>>> import numpy as np
>>> from numpy import linalg as LA
>>> np.set_printoptions(precision=2, suppress=True, linewidth=200, sign=" ")
>>> K = np.load("a.npy")
>>> K
array([[-2,  2,  0,  0],
       [-3, -3,  0,  0],
       [ 0,  0, -2,  2],
       [ 0,  0, -3, -3]])
>>> def softmax(z):
...     e = np.exp(z - z.max(axis=-1, keepdims=True))
...     return e / e.sum(axis=-1, keepdims=True)
... 
>>> softmax(K[0])
array([ 0.01,  0.78,  0.1 ,  0.1 ])
>>> softmax(K).sum(axis=1)
array([ 1.,  1.,  1.,  1.])
>>> np.round(softmax(10 * K[0]), 2) + 0
array([ 0.,  1.,  0.,  0.])
>>> scores = K @ K.T / np.sqrt(4)
>>> softmax(scores)[0] @ K
array([-1.95,  1.84, -0.09, -0.02])
>>> w1 = np.array([[5, 3], [9, 8], [6, 4], [4, 9]])
>>> b = np.array([2, -3])
>>> H = np.maximum(K @ w1 + b, 0)
>>> (H > 0).mean(axis=0)
array([ 0.25,  0.5 ])
>>> W2 = np.array([[0, 1, 1], [3, 1, 0]])
>>> (H @ W2).round(6).argmax(axis=1)
array([ 0,  0,  0,  0])
>>> H @ W2
array([[ 21,  17,  10],
       [  0,   0,   0],
       [ 21,   7,   0],
       [  0,   0,   0]])
>>> w1 @ W2
array([[  9,   8,   5],
       [ 24,  17,   9],
       [ 12,  10,   6],
       [ 27,  13,   4]])
>>> A2 = K ** -1
Traceback (most recent call last):
  File "<python-input-19>", line 1, in <module>
    A2 = K ** -1
         ~~^^~~~
ValueError: Integers to negative integer powers are not allowed.
>>> A2 = LA.inv(K)
>>> np.round(LA.cond(K), 2)
np.float64(1.5)
>>> round(float(LA.det(K) * LA.det(A2)), 2)
1.0
>>> A2
array([[-0.25, -0.17, -0.  , -0.  ],
       [ 0.25, -0.17,  0.  ,  0.  ],
       [-0.  , -0.  , -0.25, -0.17],
       [ 0.  ,  0.  ,  0.25, -0.17]])
>>> (np.abs(A2) > 1e-9).astype(int)
array([[ 1,  1,  0,  0],
       [ 1,  1,  0,  0],
       [ 0,  0,  1,  1],
       [ 0,  0,  1,  1]])
>>> round(float(LA.slogdet(K)[0]), 2)
1.0
>>> W0 = np.array([[1.79, -0.63, -0.62, -2.24],
...     [-0.66, 0.29, 2.0, -2.11],
...     [-0.2, -2.71, -0.4, 1.21],
...     [0.15, 0.29, -2.5, -1.63],
...     [-1.53, -2.06, -1.52, 0.3],
...     [1.35, -0.26, 2.64, -0.37],
...     [-2.71, 0.56, 0.81, -0.83],
...     [-1.17, 1.9, 1.48, 1.35],
...     [-1.61, -1.32, -2.16, 0.1],
...     [1.69, -1.24, 2.07, -0.59],
...     [-1.96, 0.38, -2.09, -0.78],
...     [1.5, -1.58, -0.32, -2.03],
...     [-0.02, -0.97, 2.78, 0.55],
...     [1.64, 1.81, -1.39, -1.04],
...     [1.38, -0.55, 1.21, 2.31]])
>>> gram = np.cov(W0, rowvar=False)
>>> LA.eigvalsh(gram)[::-1]
array([ 3.77,  2.45,  1.94,  1.12])
>>> np.median(W0, axis=0)
array([-0.02, -0.55, -0.32, -0.59])
>>> np.polyfit(W0[:, 3], W0[:, 1], 1)
array([-0.15, -0.46])
>>> round(np.corrcoef(W0[:, 3], W0[:, 1])[0, 1], 2)
np.float64(-0.16)
>>> gram
array([[ 2.34, -0.19,  0.66, -0.34],
       [-0.19,  1.72,  0.14, -0.28],
       [ 0.66,  0.14,  3.37,  0.57],
       [-0.34, -0.28,  0.57,  1.85]])
>>> np.argsort(-W0.std(axis=0).round(6), kind="stable")
array([ 2,  0,  3,  1])
>>> np.argwhere(np.triu(np.abs(np.corrcoef(W0.T)) > 0.8, 1))
array([], shape=(0, 2), dtype=int64)
>>> F = np.load("out6.npy")
>>> F
array([[  5.92,   3.31,  -3.09],
       [ 11.98,   6.78,  -7.21],
       [ 32.79,  18.76, -17.49],
       [-12.46,  -7.31,   3.38],
       [ 23.05,  13.8 , -15.14],
       [ 29.48,  15.8 , -14.91],
       [ 41.03,  16.55, -10.21],
       [ 35.  ,  16.49, -16.24],
       [ 13.88,   7.69,  -6.74],
       [ -6.69,  -4.59,   3.39],
       [ -5.04,  -1.91,  -1.24],
       [ -6.81,  -0.14,  -4.43],
       [ 20.49,   8.49,  -6.05],
       [ 13.25,   6.63,  -8.08],
       [ 23.41,  10.9 ,  -8.48],
       [ 15.04,  10.41, -13.69],
       [ -9.67,  -6.16,   4.91],
       [-11.47,  -4.43,   4.06],
       [ -8.7 ,  -4.26,   1.59],
       [ 25.29,  10.89,  -4.8 ],
       [  8.46,   3.33,   1.32]])
>>> Ac = F - F.mean(axis=0)
>>> V = LA.svd(Ac)[2][:1]
>>> A2 = Ac - Ac @ V.T @ V
>>> LA.norm(A2, axis=1).round(6).argmax()
np.int64(6)
>>> (Ac @ V.T).std(axis=0)
array([ 19.34])
>>> A2.std(axis=0)
array([ 1.56,  1.01,  3.03])
>>> x0 = np.array([1, 1, 1])
>>> rhs = F @ x0
>>> try:
...     LA.solve(F, rhs)
... except LA.LinAlgError as e:
...     print(e)
... 
Last 2 dimensions of the array must be square
>>> LA.lstsq(F, rhs)[0]
array([ 1.,  1.,  1.])
>>> LA.solve(F.T @ F, F.T @ rhs)
array([ 1.,  1.,  1.])
>>> rng = np.random.default_rng(9685)
>>> rhs = rhs + 0.02 * rng.normal(size=21)
>>> rhs
array([  6.14,  11.58,  34.07, -16.4 ,  21.74,  30.4 ,  47.37,  35.24,  14.82,  -7.92,  -8.19, -11.36,  22.92,  11.81,  25.83,  11.78, -10.93, -11.86, -11.34,  31.42,  13.08])
>>> b, *_ = LA.lstsq(F, rhs)
>>> [round(float(LA.norm(LA.solve(F.T @ F + lam * np.eye(3), F.T @ rhs))), 2) for lam in (0, 1, 10, 100)]
[1.73, 1.69, 1.51, 1.22]
>>> b.round()
array([ 1.,  1.,  1.])
>>> np.round(F.T @ (rhs - F @ b), 2) + 0
array([ 0.,  0.,  0.])
>>> dist = LA.norm(F[:, None] - F[None], axis=-1)
>>> dist.shape
(21, 21)
>>> np.unravel_index(dist.round(6).argmax(), dist.shape)
(np.int64(3), np.int64(6))
>>> (dist + 1e9 * np.eye(21)).round(6).argmin(axis=1)
array([ 20,  13,   7,  17,   5,   2,   7,   2,  13,  18,  11,  10,  14,   1,  19,  13,  17,  16,   9,  14,   0])
>>> dist[8].round(6).argsort(kind="stable")[:4]
array([  8,  13,   1,  12])
>>> LA.matrix_rank(dist ** 2)
np.int64(5)
>>> dist[:5, :5]
array([[  0.  ,   8.11,  34.18,  22.19,  23.42],
       [  8.11,   0.  ,  26.12,  30.13,  15.32],
       [ 34.18,  26.12,   0.  ,  56.24,  11.18],
       [ 22.19,  30.13,  56.24,   0.  ,  45.27],
       [ 23.42,  15.32,  11.18,  45.27,   0.  ]])
>>> np.flatnonzero(dist[8] < dist.mean() / 2)
array([  0,   1,   8,  12,  13,  14,  15,  20])
>>> arr = np.load("m.npy")
>>> arr
array([[-4., -3.,  3., -5.,  0.],
       [ 1., -5.,  3., -2.,  0.],
       [ 5.,  2., -4., -3.,  0.],
       [ 1.,  1.,  4.,  0.,  0.],
       [ 0.,  0.,  0.,  0., -3.]])
>>> # 2 groups of indices that never mix
>>> A2 = arr / LA.norm(arr, axis=1, keepdims=True)
>>> gram = A2 @ A2.T
>>> round(float(np.degrees(np.arccos(np.clip(gram[0, 3], -1, 1)))), 2)
81.17
>>> gram
array([[ 1.  ,  0.63, -0.41,  0.15,  0.  ],
       [ 0.63,  1.  , -0.24,  0.3 ,  0.  ],
       [-0.41, -0.24,  1.  , -0.29,  0.  ],
       [ 0.15,  0.3 , -0.29,  1.  ,  0.  ],
       [ 0.  ,  0.  ,  0.  ,  0.  ,  1.  ]])
>>> LA.norm(A2, axis=1)
array([ 1.,  1.,  1.,  1.,  1.])
>>> (np.abs(gram) > 0.9).astype(int)
array([[ 1,  0,  0,  0,  0],
       [ 0,  1,  0,  0,  0],
       [ 0,  0,  1,  0,  0],
       [ 0,  0,  0,  1,  0],
       [ 0,  0,  0,  0,  1]])
>>> np.argwhere(np.triu(np.abs(gram) > 0.95, 1))
array([], shape=(0, 2), dtype=int64)
>>> hat = np.triu(np.array([[-2, 2, 1, 2, -2],
...     [-2, 1, 1, 2, 2],
...     [1, -2, 1, 0, -2],
...     [-1, 0, 2, 2, 1],
...     [-2, 1, 0, 2, -2]]), 1) + np.eye(5)
>>> A2 = hat @ arr @ LA.inv(hat)
>>> np.trace(A2), np.trace(arr)
(np.float64(-16.0), np.float64(-16.0))
>>> round(LA.det(A2), 2)
np.float64(-2934.0)
>>> LA.matrix_rank(A2)
np.int64(5)
>>> A2
array([[  5., -19.,  27.,  16.,  92.],
       [  8., -17.,  16.,  13.,  63.],
       [  5.,  -8.,  -1.,   3.,  27.],
       [  1.,  -1.,   4.,   0.,   9.],
       [  0.,   0.,   0.,   0.,  -3.]])
>>> ang = np.radians(72)
>>> R = np.eye(5)
>>> R[0, 0] = R[4, 4] = np.cos(ang)
>>> R[0, 4], R[4, 0] = -np.sin(ang), np.sin(ang)
>>> R
array([[ 0.31,  0.  ,  0.  ,  0.  , -0.95],
       [ 0.  ,  1.  ,  0.  ,  0.  ,  0.  ],
       [ 0.  ,  0.  ,  1.  ,  0.  ,  0.  ],
       [ 0.  ,  0.  ,  0.  ,  1.  ,  0.  ],
       [ 0.95,  0.  ,  0.  ,  0.  ,  0.31]])
>>> A2 = arr @ R.T
>>> round(float(LA.det(R)), 2), round(float(np.trace(R)), 2)
(1.0, 3.62)
>>> np.allclose(LA.norm(arr, axis=1), LA.norm(A2, axis=1))
True
>>> R @ R
array([[-0.81,  0.  ,  0.  ,  0.  , -0.59],
       [ 0.  ,  1.  ,  0.  ,  0.  ,  0.  ],
       [ 0.  ,  0.  ,  1.  ,  0.  ,  0.  ],
       [ 0.  ,  0.  ,  0.  ,  1.  ,  0.  ],
       [ 0.59,  0.  ,  0.  ,  0.  , -0.81]])
>>> np.round(LA.det(R), 2)
np.float64(1.0)
>>> X = np.load("w.npy")
>>> X
array([[-2, -3,  0,  0],
       [ 6,  1,  0,  0],
       [ 0,  0, -2, -3],
       [ 0,  0,  6,  1]])
>>> np.kron(np.eye(2, dtype=int), X)
array([[-2, -3,  0,  0,  0,  0,  0,  0],
       [ 6,  1,  0,  0,  0,  0,  0,  0],
       [ 0,  0, -2, -3,  0,  0,  0,  0],
       [ 0,  0,  6,  1,  0,  0,  0,  0],
       [ 0,  0,  0,  0, -2, -3,  0,  0],
       [ 0,  0,  0,  0,  6,  1,  0,  0],
       [ 0,  0,  0,  0,  0,  0, -2, -3],
       [ 0,  0,  0,  0,  0,  0,  6,  1]])
>>> round(LA.det(X.T), 2)
np.float64(256.0)
>>> np.einsum("ii->", X)
np.int64(-2)
>>> data = np.loadtxt("mat.csv", delimiter=",")
>>> data
array([[ 47.69,  -0.24, -27.59],
       [ 14.78,  44.34, -16.56],
       [ 17.13,  43.48, -15.71],
       [ 22.35,  -5.53,  19.41],
       [ 19.07,  43.85, -16.56],
       [ 49.14,  -1.  , -24.66],
       [ 22.37,  -5.45,  20.99],
       [ 16.18,  45.87, -14.12],
       [ 47.45,  -1.5 , -28.87],
       [ 46.93,  -0.04, -27.12],
       [ 21.47,  -6.28,  19.48]])
>>> lab = data[:, 1] > np.median(data[:, 1])
>>> r0 = data[lab].mean(axis=0) - data[~lab].mean(axis=0)
>>> ((data - data.mean(axis=0)) @ r0 > 0).astype(int)
array([ 0,  1,  1,  0,  1,  0,  0,  1,  0,  0,  0])
>>> A2 = data + rng.integers(-2, 3, (11, 2)) @ rng.integers(-2, 3, (2, 3))
>>> A2
array([[ 44.69,   2.76, -31.59],
       [ 18.78,  42.34, -12.56],
       [ 22.13,  42.48, -11.71],
       [ 28.35,  -5.53,  23.41],
       [ 17.07,  41.85, -16.56],
       [ 47.14,  -3.  , -24.66],
       [ 27.37,  -6.45,  24.99],
       [ 13.18,  48.87, -18.12],
       [ 50.45,  -4.5 , -24.87],
       [ 48.93,  -4.04, -23.12],
       [ 20.47,  -7.28,  19.48]])
>>> LA.matrix_rank(A2 - data, tol=1e-8)
np.int64(2)
>>> np.round(LA.svd(A2 - data, compute_uv=False), 2) + 0
array([ 16.93,   6.45,   0.  ])
>>> A2 - data
array([[-3.,  3., -4.],
       [ 4., -2.,  4.],
       [ 5., -1.,  4.],
       [ 6.,  0.,  4.],
       [-2., -2.,  0.],
       [-2., -2.,  0.],
       [ 5., -1.,  4.],
       [-3.,  3., -4.],
       [ 3., -3.,  4.],
       [ 2., -4.,  4.],
       [-1., -1.,  0.]])
>>> np.abs(A2 - data).sum(axis=1)
array([ 10.,  10.,  10.,  10.,   4.,   4.,  10.,  10.,  10.,  10.,   2.])
>>> hat = data @ LA.solve(data.T @ data, data.T)
>>> hat.round(2) + 0
array([[ 0.25,  0.  ,  0.01,  0.  ,  0.01,  0.24, -0.01, -0.01,  0.26,  0.25,  0.  ],
       [ 0.  ,  0.25,  0.24, -0.02,  0.24,  0.  , -0.02,  0.26, -0.01,  0.  , -0.02],
       [ 0.01,  0.24,  0.24,  0.  ,  0.24,  0.  ,  0.  ,  0.25,  0.  ,  0.01,  0.  ],
       [ 0.  , -0.02,  0.  ,  0.32,  0.  ,  0.04,  0.34,  0.02, -0.02,  0.  ,  0.32],
       [ 0.01,  0.24,  0.24,  0.  ,  0.25,  0.01,  0.01,  0.26,  0.01,  0.01,  0.  ],
       [ 0.24,  0.  ,  0.  ,  0.04,  0.01,  0.24,  0.03, -0.01,  0.25,  0.24,  0.03],
       [-0.01, -0.02,  0.  ,  0.34,  0.01,  0.03,  0.36,  0.02, -0.03, -0.01,  0.33],
       [-0.01,  0.26,  0.25,  0.02,  0.26, -0.01,  0.02,  0.27, -0.02, -0.01,  0.01],
       [ 0.26, -0.01,  0.  , -0.02,  0.01,  0.25, -0.03, -0.02,  0.27,  0.25, -0.02],
       [ 0.25,  0.  ,  0.01,  0.  ,  0.01,  0.24, -0.01, -0.01,  0.25,  0.24,  0.  ],
       [ 0.  , -0.02,  0.  ,  0.32,  0.  ,  0.03,  0.33,  0.01, -0.02,  0.  ,  0.31]])
>>> LA.matrix_rank(np.eye(11) - hat)
np.int64(8)
>>> np.allclose(hat @ hat, hat)
True
